% python3 -q
>>> import numpy as np
>>> np.set_printoptions(suppress=True, linewidth=200)
>>> def rnd(a):
...     return np.round(a, 2) + 0
... 
>>> K = np.array([[0, 0, 0, 1, 0],
...     [0, 1, 0, 0, 0],
...     [1, 0, 0, 0, 0],
...     [0, 0, 0, 0, 1],
...     [0, 0, 1, 0, 0]])
>>> vec = np.array([0, 0, 0, -1, -2])
>>> target = K @ vec
>>> target
array([-1,  0,  0, -2,  0])
>>> rnd(np.linalg.solve(K.T, K[4]))
array([0., 0., 0., 0., 1.])
>>> rnd(np.linalg.solve(K, K[:, 2]))
array([0., 0., 1., 0., 0.])
>>> rnd(np.linalg.solve(K, 4 * target))
array([ 0.,  0.,  0., -4., -8.])
>>> data = np.loadtxt("sample15.csv", delimiter=",")
>>> data
array([[0., 9., 1., 5., 2., 9.],
       [0., 0., 6., 4., 7., 1.],
       [0., 0., 0., 0., 0., 6.],
       [0., 0., 0., 0., 2., 6.],
       [0., 0., 0., 0., 0., 4.],
       [0., 0., 0., 0., 0., 0.]])
>>> left, sv, Vh = np.linalg.svd(data)
>>> V = Vh[:(sv > 1e-8).sum()]
>>> rng = np.random.default_rng(5251)
>>> vec = data[3] + -2 * data[2] + rng.integers(2) * np.eye(6)[3]
>>> vec
array([ 0.,  0.,  0.,  1.,  2., -6.])
>>> np.allclose(V.T @ V @ vec, vec)
False
>>> np.prod(np.diag(data)), rnd(np.linalg.det(data))
(np.float64(0.0), np.float64(0.0))
>>> rnd(np.sort(np.linalg.eigvals(data)))
array([0., 0., 0., 0., 0., 0.])
>>> np.linalg.matrix_rank(data - data[0, 0] * np.eye(6))
np.int64(4)
>>> data @ data
array([[ 0.,  0., 54., 36., 73., 53.],
       [ 0.,  0.,  0.,  0.,  8., 88.],
       [ 0.,  0.,  0.,  0.,  0.,  0.],
       [ 0.,  0.,  0.,  0.,  0.,  8.],
       [ 0.,  0.,  0.,  0.,  0.,  0.],
       [ 0.,  0.,  0.,  0.,  0.,  0.]])
